$ python -q
>>> import numpy as np
>>> np.set_printoptions(precision=1, suppress=True, linewidth=200, legacy="1.25")
>>> rnd = lambda a: np.round(a, 1) + 0
>>> M = np.array([[1, 0], [-3, 1]])
>>> M
array([[ 1,  0],
       [-3,  1]])
>>> # triangular, det is the product of the diagonal
>>> B = M[0, 0] * M[1:] - np.outer(M[1:, 0], M[0])
>>> B
array([[0, 1]])
>>> np.flatnonzero(~B.round(6).any(axis=1))
array([], dtype=int64)
>>> M[:, 0] / M[0, 0]
array([ 1., -3.])
>>> data = np.load("data.npy")
>>> data
array([[ 0, -1,  2,  3],
       [-1,  0, -2, -3],
       [ 2, -2,  0, -1],
       [ 3, -3, -1, -2]])
>>> proj = np.triu(np.array([[1, 1, 1, 1], [0, 2, 0, 1], [2, 0, 2, 1], [2, 0, 2, 1]]), 1) + np.eye(4)
>>> B = proj @ data @ np.linalg.inv(proj)
>>> print(rnd(np.poly(B)))
[  1.   2. -28. -20.   9.]
>>> r0 = np.array([-8, -5, 3, -8])
>>> B = data + np.outer(r0, np.eye(4)[0])
>>> print(rnd(np.linalg.det(B) / np.linalg.det(data)), rnd(1 + np.linalg.solve(data, r0)[0]))
5.2 5.2
>>> print(np.linalg.matrix_rank(B - data))
1
>>> vals, evecs = np.linalg.eigh(data)
>>> rnd(evecs.T @ evecs)
array([[1., 0., 0., 0.],
       [0., 1., 0., 0.],
       [0., 0., 1., 0.],
       [0., 0., 0., 1.]])
>>> rnd(np.linalg.svd(data, compute_uv=False))
array([6. , 4.7, 1. , 0.3])
>>> rnd(vals)
array([-6. , -1. ,  0.3,  4.7])
>>> rnd(evecs.T @ data @ evecs)
array([[-6. ,  0. ,  0. ,  0. ],
       [ 0. , -1. ,  0. ,  0. ],
       [ 0. ,  0. ,  0.3,  0. ],
       [ 0. ,  0. ,  0. ,  4.7]])
>>> vals, evecs = np.linalg.eig(M)
>>> np.prod(vals)
1.0
>>> rnd(np.sort(np.linalg.eigvals(np.linalg.inv(M))))
array([1., 1.])
>>> rnd(np.sort(np.linalg.eigvals(M.T)))
array([1., 1.])
>>> M @ evecs[:, 0] - vals[0] * evecs[:, 0]
array([0., 0.])
>>> F = np.array([[0, 1, 0], [0, 0, 1], [1, 0, 0]])
>>> # keeps lengths
>>> rng = np.random.default_rng(354652)
>>> z = rng.permutation(3)
>>> z
array([2, 0, 1])
>>> B = F[z][:, z]
>>> np.allclose(B, F)
True
>>> print(np.trace(B))
0
>>> B
array([[0, 1, 0],
       [0, 0, 1],
       [1, 0, 0]])
>>> O = F.astype(float).copy()
>>> for j in range(3):
...     O[:, j] -= O[:, :j] @ (O[:, :j].T @ O[:, j])
...     O[:, j] /= np.linalg.norm(O[:, j])
... 
>>> O
array([[0., 1., 0.],
       [0., 0., 1.],
       [1., 0., 0.]])
>>> x = np.array([4, 0, 5])
>>> rnd(np.linalg.norm(x)), rnd(np.linalg.norm(F @ x))
(6.4, 6.4)
>>> print(rnd(np.abs(np.linalg.eigvals(F))))
[1. 1. 1.]
>>> [p for p in range(1, 25) if np.allclose(np.linalg.matrix_power(F, p), np.eye(3))]
[3, 6, 9, 12, 15, 18, 21, 24]
>>> 3 - np.linalg.matrix_rank(F - np.eye(3), tol=1e-8)
1
>>> B = F + rng.integers(-2, 3, (3, 1)) @ rng.integers(-2, 3, (1, 3))
>>> print(B)
[[ 2  1  1]
 [-2  0  0]
 [ 5  0  2]]
>>> np.linalg.matrix_rank(B - F, tol=1e-8)
1
>>> print(np.abs(B - F).sum(axis=1))
[3 3 6]
>>> K = np.load("run13.npy")
>>> K
array([[ 0,  0,  6,  0,  0, -4],
       [ 6,  9,  0, -4, -6,  0],
       [ 3,  0,  6, -2,  0, -4],
       [ 0,  0, -2,  0,  0, -6],
       [-2, -3,  0, -6, -9,  0],
       [-1,  0, -2, -3,  0, -6]])
>>> cov = K.T @ K
>>> print(cov)
[[ 50  60  20 -15 -18  -6]
 [ 60  90   0 -18 -27   0]
 [ 20   0  80  -6   0 -24]
 [-15 -18  -6  65  78  26]
 [-18 -27   0  78 117   0]
 [ -6   0 -24  26   0 104]]
>>> (K @ K.T).shape
(6, 6)
>>> rnd(np.linalg.svd(K, compute_uv=False) ** 2)
array([201.7, 120.2, 110.6,  65.9,   4.9,   2.7])
>>> np.trace(cov), (K ** 2).sum()
(506, 506)
>>> np.allclose(cov, cov.T)
True
>>> B = K + rng.integers(-2, 3, (6, 4)) @ rng.integers(-2, 3, (4, 6))
>>> print(B)
[[  2   4   6 -10   0  -8]
 [  9   4  -2  -2   2   3]
 [  6   4   9  -5   2  -7]
 [  1  -2  -6  -1   4  -2]
 [  1  -2   5  -8  -7  -6]
 [ -7   1  -1   2 -10  -6]]
>>> np.abs(B - K).sum(axis=1)
array([20, 23, 18, 16, 19, 23])
>>> np.linalg.matrix_rank(B - K, tol=1e-8)
4
>>> x = np.array([0, 1, 2, 0, 2, 3])
>>> target = B @ x
>>> b, lr = np.zeros(6), 1 / np.linalg.norm(B, 2) ** 2
>>> for i in range(250):
...     b -= lr * B.T @ (B @ b - target)
...     if i % 50 == 0: print(i, round(np.linalg.norm(B @ b - target), 1))
... 
0 26.5
50 2.0
100 0.7
150 0.2
200 0.1
>>> rnd(np.linalg.cond(B))
6.7
>>> print(rnd(b))
[0. 1. 2. 0. 2. 3.]
>>> m1 = np.array([[4, 0, 0, 0], [0, 0, 3, 0], [0, 0, 0, 5], [0, 4, 0, 0]])
>>> m1
array([[4, 0, 0, 0],
       [0, 0, 3, 0],
       [0, 0, 0, 5],
       [0, 4, 0, 0]])
>>> z = rng.permutation(4)
>>> z
array([3, 1, 0, 2])
>>> B = m1[z][:, z]
>>> print(rnd(np.linalg.det(B)), rnd(np.linalg.det(m1[z])))
240.0 240.0
>>> np.allclose(B, m1)
False
>>> rnd(np.sort(np.abs(np.linalg.eigvals(B))))
array([3.9, 3.9, 3.9, 4. ])
>>> B
array([[0, 4, 0, 0],
       [0, 0, 0, 3],
       [0, 0, 4, 0],
       [5, 0, 0, 0]])
>>> mat = np.array([[2, 1, 2, 3], [2, 1, 3, 1], [1, 2, 3, 3], [2, 0, 2, 1]])
>>> mat
array([[2, 1, 2, 3],
       [2, 1, 3, 1],
       [1, 2, 3, 3],
       [2, 0, 2, 1]])
>>> x = np.array([8, 8, 3, 4])
>>> target = mat @ x
>>> print(target)
[42 37 45 26]
>>> rnd(np.linalg.solve(mat, mat[:, 2]))
array([0., 0., 1., 0.])
>>> rnd(np.linalg.solve(mat, -1 * target))
array([-8., -8., -3., -4.])
>>> rnd(np.linalg.solve(mat, target))
array([8., 8., 3., 4.])
>>> x = np.array([-8, -6, -2, 4])
>>> target = mat @ x
>>> b, lr = np.zeros(4), 1 / np.linalg.norm(mat, 2) ** 2
>>> for i in range(25):
...     b -= lr * mat.T @ (mat @ b - target)
...     if i % 5 == 0: print(i, round(np.linalg.norm(mat @ b - target), 1))
... 
0 10.8
5 7.8
10 5.7
15 4.4
20 3.5
>>> rnd(np.linalg.cond(mat))
31.5
>>> print(rnd(b))
[-4.2 -0.1 -4.7  1.1]
>>> B = mat[0, 0] * mat[1:] - np.outer(mat[1:, 0], mat[0])
>>> B
array([[ 0,  0,  2, -4],
       [ 0,  3,  4,  3],
       [ 0, -2,  0, -4]])
>>> np.linalg.matrix_rank(B), np.linalg.matrix_rank(mat)
(3, 4)
>>> np.flatnonzero(~B.round(6).any(axis=1))
array([], dtype=int64)
>>> E = np.array([[0, -1, 6], [1, 0, -2], [-6, 2, 0]])
>>> # antisymmetric, zero diagonal
>>> rnd(np.linalg.det(E))
0.0
>>> np.allclose(E, E.T)
False
>>> left, s, Vt = np.linalg.svd(E)
>>> evecs = Vt[:(s > 1e-8).sum()]
>>> x = E[1] + 4 * E[0] + rng.integers(2) * np.eye(3)[2]
>>> x
array([ 1., -4., 22.])
>>> rnd(evecs.T @ evecs)
array([[ 0.9, -0.3,  0. ],
       [-0.3,  0.1, -0.1],
       [ 0. , -0.1,  1. ]])
>>> np.linalg.matrix_rank(np.vstack([E, x]))
2
>>> rnd(np.linalg.norm(x - evecs.T @ evecs @ x))
0.0
>>> z = rng.permutation(3)
>>> z
array([2, 1, 0])
>>> B = E[z][:, z]
>>> print(np.diag(B))
[0 0 0]
>>> rnd(np.sort(np.abs(np.linalg.eigvals(B))))
array([0. , 6.4, 6.4])
>>> np.trace(B)
0
>>> th = np.deg2rad(30)
>>> A = np.eye(4)
>>> A[np.ix_([3, 2], [3, 2])] = [[np.cos(th), -np.sin(th)], [np.sin(th), np.cos(th)]]
>>> rnd(A)
array([[ 1. ,  0. ,  0. ,  0. ],
       [ 0. ,  1. ,  0. ,  0. ],
       [ 0. ,  0. ,  0.9,  0.5],
       [ 0. ,  0. , -0.5,  0.9]])
>>> rnd(np.sort(np.linalg.eigvals(A).real))
array([0.9, 0.9, 1. , 1. ])
>>> print(rnd(A @ A))
[[ 1.   0.   0.   0. ]
 [ 0.   1.   0.   0. ]
 [ 0.   0.   0.5  0.9]
 [ 0.   0.  -0.9  0.5]]
>>> (np.linalg.matrix_power((A != 0) + (A.T != 0) + np.eye(4), 4) > 0).astype(int)
array([[1, 0, 0, 0],
       [0, 1, 0, 0],
       [0, 0, 1, 1],
       [0, 0, 1, 1]])
>>> x = np.array([0, -3, -1, -1])
>>> target = A @ x
>>> rnd(target)
array([ 0. , -3. , -1.4, -0.4])
>>> rnd(np.linalg.solve(A, target + A[:, 0]))
array([ 1., -3., -1., -1.])
>>> rnd(np.linalg.solve(A.T, A[3]))
array([0., 0., 0., 1.])
>>> rnd(np.linalg.solve(A, target))
array([ 0., -3., -1., -1.])
